>>> import numpy as np
>>> from numpy import linalg as LA
>>> np.set_printoptions(precision=2, suppress=True, linewidth=200, floatmode="fixed")
>>> feats = np.array([[0, -1, 4], [1, 0, -8], [-4, 8, 0]])
>>> # null space of dimension 1
>>> round(LA.det(feats.T), 2)
np.float64(0.0)
>>> np.round(LA.det(2 * feats), 2), np.round(LA.det(feats), 2)
(np.float64(0.0), np.float64(0.0))
>>> np.einsum("ij,ji->", feats, feats)
np.int64(-162)
>>> np.kron(np.eye(2, dtype=int), feats)
array([[ 0, -1,  4,  0,  0,  0],
       [ 1,  0, -8,  0,  0,  0],
       [-4,  8,  0,  0,  0,  0],
       [ 0,  0,  0,  0, -1,  4],
       [ 0,  0,  0,  1,  0, -8],
       [ 0,  0,  0, -4,  8,  0]])
>>> round(float(LA.det(feats[::-1])), 2)
0.0
>>> np.round(LA.eigvals(feats), 2) + 0
array([0.00+0.00j, 0.00+9.00j, 0.00-9.00j])
>>> other = feats / LA.norm(feats, axis=1, keepdims=True)
>>> C2 = other @ other.T
>>> C2[1]
array([-0.96,  1.00, -0.06])
>>> data = np.load("data.npy")
>>> data
array([[-1, -5, -5,  0],
       [-5, -1, -5, -5],
       [-5, -5, -1, -5],
       [ 0, -5, -5, -1]])
>>> # symmetric, so the eigenvalues are real
>>> w, vecs = LA.eigh(data)
>>> (w > 1e-8).sum(), (w < -1e-8).sum()
(np.int64(2), np.int64(2))
>>> np.abs(vecs[:, -1])
array([0.56, 0.44, 0.44, 0.56])
>>> other = data[0, 0] * data[1:] - np.outer(data[1:, 0], data[0])
>>> other
array([[  0, -24, -20,   5],
       [  0, -20, -24,   5],
       [  0,   5,   5,   1]])
>>> LA.matrix_rank(other), LA.matrix_rank(data)
(np.int64(3), np.int64(4))
>>> np.flatnonzero(~other.round(6).any(axis=1))
array([], dtype=int64)
>>> LA.matrix_power(data, 3)
array([[-401, -715, -715, -400],
       [-715, -726, -790, -715],
       [-715, -790, -726, -715],
       [-400, -715, -715, -401]])
>>> np.round(np.abs(LA.eigvals(data)).max(), 2)
np.float64(13.81)
>>> np.trace(data)
np.int64(-4)
>>> rng = np.random.default_rng(14069)
>>> z = rng.permutation(4)
>>> z
array([2, 3, 0, 1])
>>> other = data[z][:, z]
>>> np.diag(other)
array([-1, -1, -1, -1])
>>> other
array([[-1, -5, -5, -5],
       [-5, -1,  0, -5],
       [-5,  0, -1, -5],
       [-5, -5, -5, -1]])
>>> w, vecs = LA.eig(data)
>>> round(float(np.prod(w)), 2)
376.0
>>> np.sort(LA.eigvals(LA.inv(data)))
array([-1.00, -0.07,  0.15,  0.25])
>>> w
array([-13.81,  -1.00,   6.81,   4.00])
>>> np.round(data @ vecs[:, 0] - w[0] * vecs[:, 0], 2) + 0
array([0.00, 0.00, 0.00, 0.00])
>>> np.sort(LA.eigvals(data.T))
array([-13.81,  -1.00,   4.00,   6.81])
>>> F = np.load("w.npy")
>>> F
array([[0.36, 0.45, 0.18],
       [0.08, 0.62, 0.31],
       [0.00, 0.82, 0.18]])
>>> # a transition matrix
>>> other = LA.inv(F)
>>> LA.det(F) * other
array([[-0.14,  0.07,  0.03],
       [-0.01,  0.07, -0.10],
       [ 0.06, -0.30,  0.19]])
>>> np.round(LA.cond(F), 2)
np.float64(9.97)
>>> np.round(LA.inv(other), 2) + 0
array([[0.36, 0.45, 0.18],
       [0.08, 0.62, 0.31],
       [0.00, 0.82, 0.18]])
>>> (np.abs(other) > 1e-9).astype(int)
array([[1, 1, 1],
       [1, 1, 1],
       [1, 1, 1]])
>>> np.round(F @ other, 2) + 0
array([[1.00, 0.00, 0.00],
       [0.00, 1.00, 0.00],
       [0.00, 0.00, 1.00]])
>>> C2 = F.T @ F
>>> LA.svd(F, compute_uv=False) ** 2
array([1.44, 0.10, 0.01])
>>> (F @ F.T).shape
(3, 3)
>>> np.diag(C2)
array([0.14, 1.25, 0.16])
>>> proj = np.triu(np.array([[4, 2, 5], [4, 7, 0], [9, 7, 9]]), 1) + np.eye(3)
>>> other = proj @ F @ LA.inv(proj)
>>> round(float(LA.det(other)), 2)
-0.05
>>> LA.matrix_rank(other)
np.int64(3)
>>> round(np.trace(other), 2), np.round(np.trace(F), 2)
(np.float64(1.16), np.float64(1.16))
>>> other = np.array([[3, 1], [0, 1], [2, 2]])
>>> np.einsum("ij->j", F)
array([0.44, 1.89, 0.67])
>>> np.einsum("ik,kj->ji", F, other)
array([[1.45, 0.85, 0.36],
       [1.18, 1.31, 1.18]])
>>> LA.matrix_rank(np.vstack([F, other.T]))
np.int64(3)
>>> other.T @ F.T
array([[1.45, 0.85, 0.36],
       [1.18, 1.31, 1.18]])
>>> np.einsum("ik,kj->ij", F, other)
array([[1.45, 1.18],
       [0.85, 1.31],
       [0.36, 1.18]])
>>> E = np.load("case18.npy")
>>> E
array([[ 0.00,  0.00,  0.00,  0.00],
       [ 0.00, -3.00, -9.00,  6.00],
       [ 0.00, -4.00,  3.00, -1.00],
       [ 0.00,  5.00, -6.00,  3.00]])
>>> r0 = np.array([2, 1])
>>> np.correlate(E[3], E[0], "full")
array([0.00, 0.00, 0.00, 0.00, 0.00, 0.00, 0.00])
>>> np.array([np.convolve(row, r0, "same") for row in E])
array([[  0.00,   0.00,   0.00,   0.00],
       [  0.00,  -6.00, -21.00,   3.00],
       [  0.00,  -8.00,   2.00,   1.00],
       [  0.00,  10.00,  -7.00,   0.00]])
>>> proj = np.triu(np.array([[1, 2, 2, 2], [0, 1, 1, 1], [2, 1, 1, 0], [1, 2, 0, 0]]), 1) + np.eye(4)
>>> other = proj @ E @ LA.inv(proj)
>>> other
array([[  0.00,  -4.00, -20.00,  20.00],
       [  0.00,  -2.00, -10.00,  10.00],
       [  0.00,  -4.00,   7.00,   3.00],
       [  0.00,   5.00, -11.00,  -2.00]])
>>> np.trace(other), np.trace(E)
(np.float64(3.0), np.float64(3.0))
>>> proj @ E - E @ proj
array([[  0.00,  -4.00, -24.00,  16.00],
       [  0.00,   1.00,   0.00,   5.00],
       [  0.00,   0.00,   4.00,   4.00],
       [  0.00,   0.00,  -5.00,  -5.00]])
>>> np.round(LA.det(E.T), 2)
np.float64(0.0)
>>> np.einsum("ii->", E)
np.float64(3.0)
>>> np.einsum("ij,ji->", E, E)
np.float64(171.0)
>>> round(LA.det(2 * E), 2), np.round(LA.det(E), 2)
(np.float64(0.0), np.float64(0.0))
>>> np.round(LA.det(E[::-1]), 2)
np.float64(0.0)
>>> other = np.array([[5, -3], [4, -1]])
>>> C = np.kron(other, E)
>>> C.shape
(8, 8)
>>> np.round(LA.norm(C, 2), 2), round(float(LA.norm(other, 2) * LA.norm(E, 2)), 2)
(np.float64(92.88), 92.88)
>>> C
array([[  0.00,   0.00,   0.00,   0.00,  -0.00,  -0.00,  -0.00,  -0.00],
       [  0.00, -15.00, -45.00,  30.00,  -0.00,   9.00,  27.00, -18.00],
       [  0.00, -20.00,  15.00,  -5.00,  -0.00,  12.00,  -9.00,   3.00],
       [  0.00,  25.00, -30.00,  15.00,  -0.00, -15.00,  18.00,  -9.00],
       [  0.00,   0.00,   0.00,   0.00,  -0.00,  -0.00,  -0.00,  -0.00],
       [  0.00, -12.00, -36.00,  24.00,  -0.00,   3.00,   9.00,  -6.00],
       [  0.00, -16.00,  12.00,  -4.00,  -0.00,   4.00,  -3.00,   1.00],
       [  0.00,  20.00, -24.00,  12.00,  -0.00,  -5.00,   6.00,  -3.00]])
>>> W0 = np.loadtxt("sample9.csv", delimiter=",")
>>> W0
array([[ 1.50, -1.10,  0.60,  4.00],
       [-1.10,  0.30, -0.70,  2.00],
       [ 0.50, -0.80,  0.90, 10.50],
       [ 0.20,  0.00,  1.10,  1.00]])
>>> # column 3 dominates
>>> t = np.radians(60)
>>> R = np.eye(4)
>>> R[0, 0] = R[2, 2] = np.cos(t)
>>> R[0, 2], R[2, 0] = -np.sin(t), np.sin(t)
>>> R
array([[ 0.50,  0.00, -0.87,  0.00],
       [ 0.00,  1.00,  0.00,  0.00],
       [ 0.87,  0.00,  0.50,  0.00],
       [ 0.00,  0.00,  0.00,  1.00]])
>>> other = W0 @ R.T
>>> LA.svd(W0, compute_uv=False), LA.svd(other, compute_uv=False)
(array([11.58,  2.16,  1.00,  0.09]), array([11.58,  2.16,  1.00,  0.09]))
>>> np.abs(other - W0).max(axis=0)
array([1.27, 0.00, 1.00, 0.00])
>>> np.allclose(LA.norm(W0, axis=1), LA.norm(other, axis=1))
True
>>> np.round(LA.det(R), 2), np.trace(R)
(np.float64(1.0), np.float64(3.0))
>>> np.argsort(-LA.norm(W0, axis=0).round(6), kind="stable")[:3]
array([3, 0, 2])
>>> np.abs(LA.svd(W0)[2][-1])
array([0.50, 0.84, 0.18, 0.06])
>>> round(np.log10(LA.cond(W0)))
2
